$ python3 -q
>>> import numpy as np
>>> np.set_printoptions(precision=1, suppress=True, linewidth=200)
>>> def tidy(a):
...     return np.round(a, 1) + 0
... 
>>> K = np.load("layer4.npy")
>>> K
array([[ 0.7,  0.7,  2.7,  0.6,  0.1, -0.8,  0.6,  0.3],
       [ 0. ,  0.4,  0.4, -1.7, -1. ,  0.9, -0.5, -1.2],
       [ 0. , -0.2,  0.6, -0.3,  0. ,  0.3, -0.6,  0.3],
       [ 0.4,  4. ,  0. ,  0.8,  0.5, -1.5, -0.7,  0.2],
       [ 0.1,  2.6, -0.9,  0.5, -0.7,  0.8,  0. , -0.7],
       [-1.2, -0.7,  0.1, -0.8,  0.7,  0.6, -0.6, -1.5],
       [ 0. , -0.5, -2. ,  0.3,  1.3,  0. , -1.2,  0. ],
       [ 0.3,  2.4, -0.6, -0.1, -0.7,  0.9, -0.1, -0.7]])
>>> rng = np.random.default_rng(9690)
>>> z = rng.permutation(8)
>>> print(z)
[3 7 5 1 0 2 4 6]
>>> B = K[z][:, z]
>>> tidy(np.linalg.det(B)), tidy(np.linalg.det(K[z]))
(np.float64(19.3), np.float64(19.3))
>>> np.diag(B)
array([ 0.8, -0.7,  0.6,  0.4,  0.7,  0.6, -0.7, -1.2])
>>> cov = K.T @ K
>>> np.allclose(cov, cov.T)
True
>>> tidy(np.diag(cov))
array([ 2.2, 30. , 13. ,  5. ,  4.4,  5.6,  3.3,  4.9])
>>> print((K @ K.T).shape)
(8, 8)
>>> tidy(cov)
array([[ 2.2,  3.9,  1.5,  1.7, -0.8, -1.5,  0.8,  1.8],
       [ 3.9, 30. , -0.9,  4.5, -3. , -2.4, -1.7, -2. ],
       [ 1.5, -0.9, 13. , -0.3, -1.6, -2.8,  3.5,  1.4],
       [ 1.7,  4.5, -0.3,  5. ,  1.7, -3.5,  1. ,  3.2],
       [-0.8, -3. , -1.6,  1.7,  4.4, -2.5, -1.7,  1.3],
       [-1.5, -2.4, -2.8, -3.5, -2.5,  5.6, -0.5, -3.6],
       [ 0.8, -1.7,  3.5,  1. , -1.7, -0.5,  3.3,  1.4],
       [ 1.8, -2. ,  1.4,  3.2,  1.3, -3.6,  1.4,  4.9]])
>>> np.linalg.matrix_rank(cov)
np.int64(8)
>>> left, s = np.linalg.svd(K)
Traceback (most recent call last):
  File "<python-input-17>", line 1, in <module>
    left, s = np.linalg.svd(K)
    ^^^^^^^
ValueError: too many values to unpack (expected 2)
>>> left, s, VT = np.linalg.svd(K, full_matrices=False)
>>> np.allclose(left * s @ VT, K)
True
>>> np.abs(left[:, 0]).round(6).argmax()
np.int64(3)
>>> (s > 1e-8).sum()
np.int64(8)
>>> data = np.load("a.npy")
>>> data
array([[9, 3, 0, 3, 9, 6, 6, 3],
       [9, 3, 0, 3, 9, 6, 6, 3],
       [6, 2, 0, 2, 6, 4, 4, 2],
       [0, 0, 0, 0, 0, 0, 0, 0],
       [6, 2, 0, 2, 6, 4, 4, 2],
       [0, 0, 0, 0, 0, 0, 0, 0],
       [0, 0, 0, 0, 0, 0, 0, 0]])
>>> left, s, VT = np.linalg.svd(data)
>>> evecs = VT[:(s > 1e-8).sum()]
>>> x = data[2] + 4 * data[5] + rng.integers(2) * np.eye(8)[2]
>>> print(x)
[6. 2. 0. 2. 6. 4. 4. 2.]
>>> print(np.linalg.matrix_rank(np.vstack([data, x])))
1
>>> z = rng.permutation(8)
>>> B = K[:, z] * rng.choice([-1, 1], 8)
>>> print(B)
[[ 0.1  2.7 -0.7  0.6 -0.3 -0.8 -0.7  0.6]
 [-1.   0.4 -0.  -1.7  1.2  0.9 -0.4 -0.5]
 [ 0.   0.6 -0.  -0.3 -0.3  0.3  0.2 -0.6]
 [ 0.5  0.  -0.4  0.8 -0.2 -1.5 -4.  -0.7]
 [-0.7 -0.9 -0.1  0.5  0.7  0.8 -2.6  0. ]
 [ 0.7  0.1  1.2 -0.8  1.5  0.6  0.7 -0.6]
 [ 1.3 -2.  -0.   0.3 -0.   0.   0.5 -1.2]
 [-0.7 -0.6 -0.3 -0.1  0.7  0.9 -2.4 -0.1]]
>>> left, _, VT = np.linalg.svd(K.T @ B)
>>> print(z)
[4 2 0 3 7 5 1 6]
>>> tidy(left @ VT)
array([[ 0.,  0., -1.,  0.,  0.,  0.,  0.,  0.],
       [ 0.,  0.,  0.,  0.,  0.,  0., -1.,  0.],
       [ 0.,  1.,  0.,  0.,  0.,  0.,  0.,  0.],
       [ 0.,  0.,  0.,  1.,  0.,  0.,  0.,  0.],
       [ 1.,  0.,  0.,  0.,  0.,  0.,  0.,  0.],
       [ 0.,  0.,  0.,  0.,  0.,  1.,  0.,  0.],
       [ 0.,  0.,  0.,  0.,  0.,  0.,  0.,  1.],
       [ 0.,  0.,  0.,  0., -1.,  0.,  0.,  0.]])
>>> tidy(np.linalg.lstsq(K, B)[0])
array([[ 0.,  0., -1.,  0.,  0.,  0.,  0.,  0.],
       [ 0.,  0.,  0.,  0.,  0.,  0., -1.,  0.],
       [ 0.,  1.,  0.,  0.,  0.,  0.,  0.,  0.],
       [ 0.,  0.,  0.,  1.,  0.,  0.,  0.,  0.],
       [ 1.,  0.,  0.,  0.,  0.,  0.,  0.,  0.],
       [ 0.,  0.,  0.,  0.,  0.,  1.,  0.,  0.],
       [ 0.,  0.,  0.,  0.,  0.,  0.,  0.,  1.],
       [ 0.,  0.,  0.,  0., -1.,  0.,  0.,  0.]])
>>> rk = np.linalg.matrix_rank(data)
>>> print(rk)
1
>>> N = np.linalg.svd(data)[2][rk:].T
>>> print([int(np.linalg.matrix_rank(np.delete(data, i, axis=0))) for i in range(7)])
[1, 1, 1, 1, 1, 1, 1]
>>> np.allclose(data @ N, 0)
True
>>> np.linalg.matrix_rank(data.T @ data), np.linalg.matrix_rank(data @ data.T)
(np.int64(1), np.int64(1))
>>> tidy(N @ N.T)
array([[ 0.7, -0.1,  0. , -0.1, -0.3, -0.2, -0.2, -0.1],
       [-0.1,  1. ,  0. ,  0. , -0.1, -0.1, -0.1,  0. ],
       [ 0. ,  0. ,  1. ,  0. ,  0. ,  0. ,  0. ,  0. ],
       [-0.1,  0. ,  0. ,  1. , -0.1, -0.1, -0.1,  0. ],
       [-0.3, -0.1,  0. , -0.1,  0.7, -0.2, -0.2, -0.1],
       [-0.2, -0.1,  0. , -0.1, -0.2,  0.9, -0.1, -0.1],
       [-0.2, -0.1,  0. , -0.1, -0.2, -0.1,  0.9, -0.1],
       [-0.1,  0. ,  0. ,  0. , -0.1, -0.1, -0.1,  1. ]])
>>> left, s, VT = np.linalg.svd(data)
>>> print(tidy(s))
[27.5  0.   0.   0.   0.   0.   0. ]
>>> B = left[:, :1] @ np.diag(s[:1]) @ VT[:1]
>>> tidy(np.linalg.norm(data - B) / np.linalg.norm(data))
np.float64(0.0)
>>> tidy(np.abs(data - B).max())
np.float64(0.0)
>>> tidy(np.linalg.norm(data - B, 2)), tidy(s[1])
(np.float64(0.0), np.float64(0.0))
>>> J = np.load("w.npy")
>>> J
array([[-0.5, -1.6, -0.2,  0.9,  0.2,  0.7,  0.8,  2.2,  1.2],
       [-1.6, -1.2,  0.5,  0.6,  0.7, -0.5,  0.2, -1.4,  0.8],
       [-0.2,  0.5, -0.5, -0.6, -0.1,  2.3,  1.1, -0.3, -0.4],
       [ 0.9,  0.6, -0.6, -1.2,  2. , -0.5, -0.1, -0.3, -0.3],
       [ 0.2,  0.7, -0.1,  2. ,  0.4, -0.5,  0.3, -1.1, -0.7],
       [ 0.7, -0.5,  2.3, -0.5, -0.5, -0.4,  0.6, -1.4, -0.7],
       [ 0.8,  0.2,  1.1, -0.1,  0.3,  0.6,  0. , -0.3,  2. ],
       [ 2.2, -1.4, -0.3, -0.3, -1.1, -1.4, -0.3, -1.7, -0.2],
       [ 1.2,  0.8, -0.4, -0.3, -0.7, -0.7,  2. , -0.2, -2. ]])
>>> W = np.array([[4, 0, 1, 5, 1, 0],
...     [0, 4, 2, 4, 3, 3],
...     [1, 1, 5, 5, 2, 4],
...     [5, 3, 1, 1, 3, 2],
...     [1, 0, 0, 4, 0, 1],
...     [3, 0, 3, 3, 3, 0],
...     [5, 1, 5, 4, 5, 5],
...     [3, 5, 5, 1, 5, 1],
...     [2, 0, 3, 2, 2, 2]])
>>> coef = np.array([0, 7, 7, 7, 2, 4])
>>> H = np.maximum(J @ W + coef, 0)
>>> print(tidy((H > 0).mean(axis=0)))
[0.6 0.7 0.9 0.8 0.6 0.9]
>>> (H > 0).astype(int)
array([[1, 1, 1, 1, 1, 1],
       [0, 0, 1, 0, 0, 1],
       [1, 1, 1, 1, 1, 1],
       [0, 1, 1, 1, 0, 1],
       [1, 1, 1, 1, 1, 1],
       [0, 0, 1, 1, 0, 1],
       [1, 1, 1, 1, 1, 1],
       [0, 0, 0, 0, 0, 0],
       [1, 1, 1, 1, 1, 1]])
>>> Z = np.array([[-2, 1], [0, -1], [-1, -1], [0, 0], [2, -2], [-2, 2]])
>>> print(W @ Z)
[[ -7   1]
 [ -2  -6]
 [-11  -1]
 [ -9  -1]
 [ -4   3]
 [ -3  -6]
 [-15  -1]
 [ -3 -15]
 [ -7  -1]]
>>> (H @ Z).round(6).argmax(axis=1)
array([0, 1, 0, 1, 1, 1, 1, 0, 1])
>>> ev, evecs = np.linalg.eigh(J)
>>> x = np.array([-9, -4, -7, 9, 6, -3, 9, 2, -1])
>>> tidy(x @ J @ x / (x @ x)), tidy(ev[0]), tidy(ev[-1])
(np.float64(-1.3), np.float64(-5.0), np.float64(3.0))
>>> tidy(x @ J @ x)
np.float64(-450.2)
>>> tidy(evecs * np.maximum(ev, 0) @ evecs.T)
array([[ 1.3, -0.7, -0.1,  0.1, -0.1,  0. ,  0.5,  0.8,  0.4],
       [-0.7,  0.7,  0.1,  0.2,  0.5,  0. ,  0.1, -0.7,  0. ],
       [-0.1,  0.1,  1.1, -0.3, -0.2,  1.1,  0.6, -0.5,  0. ],
       [ 0.1,  0.2, -0.3,  0.7,  0.9, -0.4,  0. , -0.1,  0. ],
       [-0.1,  0.5, -0.2,  0.9,  1.4, -0.2,  0.1, -0.5, -0.1],
       [ 0. ,  0. ,  1.1, -0.4, -0.2,  1.2,  0.5, -0.3, -0.1],
       [ 0.5,  0.1,  0.6,  0. ,  0.1,  0.5,  1.2, -0.1,  0.6],
       [ 0.8, -0.7, -0.5, -0.1, -0.5, -0.3, -0.1,  0.9,  0.2],
       [ 0.4,  0. ,  0. ,  0. , -0.1, -0.1,  0.6,  0.2,  0.5]])
>>> tidy(np.abs(J).sum(axis=1).max()), tidy(np.abs(ev).max())
(np.float64(8.9), np.float64(5.0))
>>> tidy(evecs * np.abs(ev) @ evecs.T)
array([[ 3.1,  0.2,  0. , -0.6, -0.5, -0.7,  0.2, -0.6, -0.4],
       [ 0.2,  2.6, -0.3, -0.2,  0.4,  0.4,  0. ,  0. , -0.8],
       [ 0. , -0.3,  2.6, -0.1, -0.2, -0.1,  0.1, -0.6,  0.4],
       [-0.6, -0.2, -0.1,  2.6, -0.1, -0.2,  0.1,  0.1,  0.3],
       [-0.5,  0.4, -0.2, -0.1,  2.5,  0. , -0.2,  0.1,  0.5],
       [-0.7,  0.4, -0.1, -0.2,  0. ,  2.8,  0.4,  0.7,  0.6],
       [ 0.2,  0. ,  0.1,  0.1, -0.2,  0.4,  2.4,  0.1, -0.7],
       [-0.6,  0. , -0.6,  0.1,  0.1,  0.7,  0.1,  3.4,  0.5],
       [-0.4, -0.8,  0.4,  0.3,  0.5,  0.6, -0.7,  0.5,  3. ]])
>>> print([round(float(np.linalg.det(J[:i, :i])), 2) + 0 for i in range(1, 10)])
[-0.5, -1.96, 1.47, -1.16, -9.62, -77.73, 87.66, -670.4, -4055.91]
>>> try:
...     np.linalg.cholesky(J)
... except np.linalg.LinAlgError as e:
...     print(e)
... 
Matrix is not positive definite
>>> ev, evecs = np.linalg.eigvalsh(J)
Traceback (most recent call last):
  File "<python-input-68>", line 1, in <module>
    ev, evecs = np.linalg.eigvalsh(J)
    ^^^^^^^^^
ValueError: too many values to unpack (expected 2)
>>> ev, evecs = np.linalg.eigh(J)
>>> tidy(np.linalg.svd(J, compute_uv=False))
array([5. , 4. , 3. , 3. , 3. , 2.1, 2. , 2. , 0.9])
>>> tidy(ev)
array([-5. , -4. , -3. , -2. , -2. ,  0.9,  2.1,  3. ,  3. ])
>>> tidy(evecs @ np.diag(ev) @ evecs.T)
array([[-0.5, -1.6, -0.2,  0.9,  0.2,  0.7,  0.8,  2.2,  1.2],
       [-1.6, -1.2,  0.5,  0.6,  0.7, -0.5,  0.2, -1.4,  0.8],
       [-0.2,  0.5, -0.5, -0.6, -0.1,  2.3,  1.1, -0.3, -0.4],
       [ 0.9,  0.6, -0.6, -1.2,  2. , -0.5, -0.1, -0.3, -0.3],
       [ 0.2,  0.7, -0.1,  2. ,  0.4, -0.5,  0.3, -1.1, -0.7],
       [ 0.7, -0.5,  2.3, -0.5, -0.5, -0.4,  0.6, -1.4, -0.7],
       [ 0.8,  0.2,  1.1, -0.1,  0.3,  0.6,  0. , -0.3,  2. ],
       [ 2.2, -1.4, -0.3, -0.3, -1.1, -1.4, -0.3, -1.7, -0.2],
       [ 1.2,  0.8, -0.4, -0.3, -0.7, -0.7,  2. , -0.2, -2. ]])
>>> tidy(np.linalg.eigvalsh(J + 5 * np.eye(9)))
array([0. , 1. , 2. , 3. , 3. , 5.9, 7.1, 8. , 8. ])
>>> np.unique(ev.round(6) + 0, return_counts=True)[1]
array([1, 1, 1, 1, 1, 1, 1, 1, 1])
>>> tidy(ev.sum()), np.trace(J)
(np.float64(-7.1), np.float64(-7.1))
>>> tidy(evecs.T @ evecs)
array([[1., 0., 0., 0., 0., 0., 0., 0., 0.],
       [0., 1., 0., 0., 0., 0., 0., 0., 0.],
       [0., 0., 1., 0., 0., 0., 0., 0., 0.],
       [0., 0., 0., 1., 0., 0., 0., 0., 0.],
       [0., 0., 0., 0., 1., 0., 0., 0., 0.],
       [0., 0., 0., 0., 0., 1., 0., 0., 0.],
       [0., 0., 0., 0., 0., 0., 1., 0., 0.],
       [0., 0., 0., 0., 0., 0., 0., 1., 0.],
       [0., 0., 0., 0., 0., 0., 0., 0., 1.]])
